$ ipython --no-banner

In [1]: import numpy as np

In [2]: from numpy import linalg as LA

In [3]: np.set_printoptions(precision=2, suppress=True, linewidth=120)

In [4]: def rd(a):
   ...:     return np.round(a, 2) + 0
   ...: 

In [5]: m1 = np.load("w.npy")

In [6]: m1
Out[6]: 
array([[ 1.  ,  2.51,  1.4 ,  0.4 , -1.3 , -0.7 , -0.9 , -0.3 ,  0.1 , -1.7 ,  0.2 ,  0.2 ],
       [-1.  ,  1.24,  0.5 ,  0.  , -0.7 ,  1.3 , -0.9 , -1.1 , -0.9 , -0.6 , -0.4 ,  0.3 ],
       [ 0.3 ,  4.17,  0.8 , -0.7 , -2.1 , -1.9 , -1.1 , -1.5 ,  0.3 , -0.6 , -0.1 ,  1.  ],
       [-0.6 , -1.  ,  0.8 , -2.7 ,  0.5 , -0.6 , -0.3 , -1.6 , -0.2 , -0.3 ,  1.7 ,  0.4 ],
       [ 0.  ,  1.15,  0.4 ,  0.1 , -0.6 , -2.2 , -0.3 , -0.7 ,  0.  ,  0.1 , -0.4 ,  0.  ],
       [ 1.7 , -0.91,  0.2 , -0.5 ,  0.4 ,  2.1 , -0.9 ,  0.6 , -1.3 , -0.8 ,  0.6 , -0.4 ],
       [ 1.2 ,  1.14, -1.8 ,  1.2 , -0.6 , -0.1 ,  0.1 ,  0.5 ,  1.6 ,  1.2 ,  0.3 , -1.8 ],
       [-0.1 ,  1.72, -1.2 ,  1.3 , -0.8 , -0.9 ,  1.1 ,  1.1 , -0.3 , -0.3 , -1.  ,  0.  ],
       [-0.3 ,  2.75, -0.8 , -0.6 , -1.4 , -1.1 , -0.5 , -0.1 , -1.3 ,  0.7 ,  1.2 ,  1.8 ],
       [-2.5 , -1.79, -2.3 , -1.9 ,  0.9 ,  0.4 ,  0.5 , -1.4 ,  0.7 , -1.5 ,  0.6 ,  0.4 ],
       [-0.4 ,  1.31,  0.7 , -0.6 , -0.7 , -0.3 , -0.7 , -0.1 , -1.2 ,  1.2 ,  1.3 ,  1.6 ],
       [ 1.4 ,  1.39, -0.1 , -0.5 , -0.7 , -1.4 ,  0.5 ,  0.6 , -1.5 ,  0.2 ,  0.2 , -0.2 ],
       [ 1.4 , -1.44, -2.  , -0.5 ,  0.7 , -1.1 ,  0.  ,  0.5 ,  0.8 ,  0.  , -0.1 , -1.5 ],
       [ 1.2 ,  0.61, -1.5 , -1.5 , -0.3 , -0.3 ,  0.  , -1.2 , -0.2 , -1.2 , -0.3 ,  0.7 ],
       [ 0.2 , -2.87, -0.6 ,  1.1 ,  1.5 , -0.8 ,  1.1 , -0.8 , -0.9 , -0.2 , -0.6 ,  0.4 ],
       [-0.8 , -2.44,  0.8 , -1.3 ,  1.2 ,  0.4 , -0.6 , -1.7 ,  0.3 , -0.4 , -0.5 ,  0.4 ],
       [ 1.1 , -0.04,  1.3 , -0.4 ,  0.  ,  0.2 , -0.5 ,  2.  , -1.3 , -0.5 , -2.4 , -0.1 ],
       [-0.8 ,  0.47,  0.3 , -0.2 , -0.2 ,  0.7 ,  0.1 , -1.6 ,  0.2 ,  0.4 , -0.5 ,  2.5 ],
       [-1.1 ,  2.13,  0.  , -1.4 , -1.2 , -1.2 ,  0.6 ,  1.5 , -1.4 , -0.4 ,  0.2 ,  1.  ],
       [ 0.3 ,  2.64,  1.4 ,  0.9 , -1.2 , -0.8 ,  1.4 , -1.3 ,  0.4 , -0.2 , -1.4 ,  0.7 ],
       [-0.9 ,  0.58,  0.8 ,  0.1 , -0.3 ,  0.3 , -0.6 , -1.3 , -2.9 ,  1.  , -1.7 , -1.8 ],
       [-0.5 ,  0.13, -1.4 , -1.1 , -0.1 , -0.1 ,  0.4 ,  0.2 , -0.8 , -0.7 ,  1.6 , -1.  ],
       [-0.2 , -1.07, -1.  , -1.5 ,  0.5 ,  1.1 , -0.3 , -0.3 ,  0.7 ,  1.4 , -0.7 ,  1.  ],
       [ 0.  ,  0.82,  0.4 ,  0.8 , -0.4 ,  1.  ,  0.4 ,  2.1 ,  0.2 , -0.6 , -0.1 ,  0.2 ],
       [-2.  , -1.11,  0.1 , -0.3 ,  0.6 , -0.7 , -0.1 , -0.4 ,  1.3 ,  1.4 ,  1.4 ,  1.1 ],
       [ 0.  , -0.77, -0.3 , -1.2 ,  0.4 , -0.5 ,  1.6 , -0.2 ,  2.4 , -0.8 , -0.5 , -2.8 ],
       [ 2.5 ,  1.01,  2.3 , -0.8 , -0.5 ,  0.2 , -0.2 ,  0.5 , -1.4 ,  0.8 ,  1.5 , -0.4 ],
       [-2.  , -2.18, -0.5 ,  0.2 ,  1.1 ,  1.  ,  1.6 ,  0.2 ,  0.6 , -1.8 , -0.8 , -1.2 ],
       [-2.5 ,  1.19,  0.4 ,  0.1 , -0.6 ,  0.1 ,  1.2 ,  0.5 ,  0.2 , -0.6 ,  0.8 ,  0.3 ],
       [ 0.3 , -1.89, -0.2 ,  0.  ,  0.9 ,  0.4 , -0.4 ,  0.9 ,  0.  , -0.7 ,  0.1 , -0.9 ],
       [-0.5 , -3.93, -0.1 , -1.1 ,  2.  ,  0.7 , -0.5 , -0.6 , -0.7 ,  0.5 ,  0.  ,  0.6 ],
       [-1.  ,  0.05, -0.6 ,  0.4 ,  0.  , -0.7 , -1.1 ,  0.4 , -0.8 ,  0.5 ,  0.3 , -1.  ],
       [ 1.8 ,  0.13, -0.2 , -0.9 , -0.1 , -0.1 ,  0.5 ,  0.8 , -1.9 , -1.7 , -0.1 ,  0.2 ],
       [ 0.5 ,  0.31, -0.7 , -0.3 , -0.2 ,  0.7 ,  0.9 , -2.1 , -0.5 , -0.1 , -1.4 ,  1.8 ],
       [ 1.4 ,  1.6 ,  0.1 , -1.5 , -0.8 ,  1.  , -0.6 , -0.3 , -0.1 , -1.1 ,  1.9 , -0.3 ],
       [ 0.1 , -0.3 , -1.5 ,  0.3 ,  0.2 ,  0.4 , -0.2 , -0.3 , -0.8 ,  0.2 , -0.4 ,  0.1 ]])

In [7]: cov = np.cov(m1, rowvar=False)

In [8]: rd(LA.eigvalsh(cov)[::-1])
Out[8]: array([4.41, 1.97, 1.62, 1.27, 0.98, 0.89, 0.8 , 0.67, 0.59, 0.35, 0.31, 0.  ])

In [9]: round(np.log10(LA.cond(m1)))
Out[9]: 2

In [10]: rd(np.abs(LA.svd(m1)[2][-1]))
Out[10]: array([0.  , 0.45, 0.01, 0.02, 0.89, 0.01, 0.02, 0.01, 0.  , 0.  , 0.  , 0.  ])

In [11]: LA.matrix_rank(m1, rtol=0.1)
Out[11]: np.int64(11)

In [12]: LA.cond(m1) > 100
Out[12]: np.False_

In [13]: [round(float(x), 2) for x in LA.svd(m1, compute_uv=False)[:3]]
Out[13]: [12.49, 8.44, 7.6]

In [14]: np.argsort(-LA.norm(m1, axis=0).round(6), kind="stable")[:3]
Out[14]: array([ 1,  0, 11])
